% ipython --no-banner

In [1]: import numpy as np

In [2]: np.set_printoptions(precision=1, suppress=True, linewidth=140)

In [3]: E = np.minimum.outer(np.arange(1, 5), np.arange(1, 5)) * 3

In [4]: print(E)
[[ 3  3  3  3]
 [ 3  6  6  6]
 [ 3  6  9  9]
 [ 3  6  9 12]]

In [5]: Q = E.astype(float).copy()

In [6]: for j in range(4):
   ...:     Q[:, j] -= Q[:, :j] @ (Q[:, :j].T @ Q[:, j])
   ...:     Q[:, j] /= np.linalg.norm(Q[:, j])
   ...: 

In [7]: print(Q.round(1) + 0)
[[ 0.5 -0.9  0.   0. ]
 [ 0.5  0.3 -0.8  0. ]
 [ 0.5  0.3  0.4 -0.7]
 [ 0.5  0.3  0.4  0.7]]

In [8]: print(np.round(Q.T @ E, 1) + 0)
[[ 6.  10.5 13.5 15. ]
 [ 0.   2.6  4.3  5.2]
 [ 0.   0.   2.4  3.7]
 [ 0.   0.   0.   2.1]]

In [9]: data = np.loadtxt("case7.csv", delimiter=",")

In [10]: print(data)
[[-13.8 -14.2   2.1   2.2]
 [ -1.   17.1   9.7   3.7]
 [-14.8 -12.6   3.6   2.9]
 [ 11.6  -8.5 -12.6  -5.9]
 [ 16.1   1.3 -10.5  -5.5]
 [ -2.7  16.3  10.5   4.1]
 [  5.7 -14.5 -11.6  -4.9]
 [ -6.8 -18.1  -4.9  -1.1]
 [ -2.9 -18.1  -7.6  -2.5]
 [ 15.5  -0.9 -11.2  -5.8]
 [-13.6   5.3  12.3   6. ]
 [-14.7   3.1  11.8   5.9]
 [-14.5   3.5  11.9   5.9]
 [ 13.4  14.7  -1.5  -2. ]
 [ 15.3  -1.5 -11.4  -5.8]
 [ 16.1   1.5 -10.4  -5.5]
 [ -4.9  15.   11.3   4.7]
 [ -9.2 -17.5  -2.9  -0.1]
 [ -6.   14.3  11.7   4.9]
 [-16.5  -5.4   8.6   4.9]
 [ 15.4  11.4  -4.7  -3.4]
 [  6.3 -14.1 -11.8  -5. ]
 [  4.3  18.3   6.6   2. ]
 [-16.   -9.8   5.9   3.9]
 [ 16.5   4.8  -8.9  -5. ]
 [ 12.   -7.9 -12.5  -5.9]
 [ -1.1 -17.8  -8.6  -3. ]
 [ 13.   15.   -1.1  -1.8]
 [-16.5  -5.6   8.5   4.9]]

In [11]: # null space of dimension 2

In [12]: U, sv, VT = np.linalg.svd(data)

In [13]: vecs = VT[:(sv > 1e-8).sum()]

In [14]: rng = np.random.default_rng(928654)

In [15]: x0 = data[11] + -1 * data[21] + rng.integers(2) * np.eye(4)[2]

In [16]: print(x0)
[-21.   17.1  23.6  10.9]

In [17]: print(np.allclose(vecs.T @ vecs @ x0, x0))
True

In [18]: print(vecs.T @ vecs)
[[ 0.7  0.2 -0.4 -0.2]
 [ 0.2  0.8  0.3  0.1]
 [-0.4  0.3  0.4  0.2]
 [-0.2  0.1  0.2  0.1]]

In [19]: print(np.linalg.matrix_rank(np.vstack([data, x0])))
2

In [20]: basis = data[[1, 7]].astype(float)

In [21]: for _ in range(5):
    ...:     lab = np.linalg.norm(data[:, None] - basis, axis=-1).argmin(axis=1)
    ...:     basis = np.array([data[lab == j].mean(axis=0) for j in range(2)])
    ...: 

In [22]: print(lab)
[1 0 1 1 1 0 1 1 1 1 0 0 0 0 1 1 0 1 0 0 0 1 0 0 1 1 1 0 0]

In [23]: print(np.bincount(lab))
[14 15]

In [24]: U, sv, VT = np.linalg.svd(data)

In [25]: print(np.argmax(sv[:-1] / (sv[1:] + 1e-6)) + 1)
2

In [26]: print(sv.round(1) + 0)
[80.3 71.7  0.   0. ]

In [27]: M2 = U[:, :2] @ np.diag(sv[:2]) @ VT[:2]

In [28]: print(M2)
[[-13.8 -14.2   2.1   2.2]
 [ -1.   17.1   9.7   3.7]
 [-14.8 -12.6   3.6   2.9]
 [ 11.6  -8.5 -12.6  -5.9]
 [ 16.1   1.3 -10.5  -5.5]
 [ -2.7  16.3  10.5   4.1]
 [  5.7 -14.5 -11.6  -4.9]
 [ -6.8 -18.1  -4.9  -1.1]
 [ -2.9 -18.1  -7.6  -2.5]
 [ 15.5  -0.9 -11.2  -5.8]
 [-13.6   5.3  12.3   6. ]
 [-14.7   3.1  11.8   5.9]
 [-14.5   3.5  11.9   5.9]
 [ 13.4  14.7  -1.5  -2. ]
 [ 15.3  -1.5 -11.4  -5.8]
 [ 16.1   1.5 -10.4  -5.5]
 [ -4.9  15.   11.3   4.7]
 [ -9.2 -17.5  -2.9  -0.1]
 [ -6.   14.3  11.7   4.9]
 [-16.5  -5.4   8.6   4.9]
 [ 15.4  11.4  -4.7  -3.4]
 [  6.3 -14.1 -11.8  -5. ]
 [  4.3  18.3   6.6   2. ]
 [-16.   -9.8   5.9   3.9]
 [ 16.5   4.8  -8.9  -5. ]
 [ 12.   -7.9 -12.5  -5.9]
 [ -1.1 -17.8  -8.6  -3. ]
 [ 13.   15.   -1.1  -1.8]
 [-16.5  -5.6   8.5   4.9]]

In [29]: print(np.round(np.abs(data - M2).max(), 1))
0.0
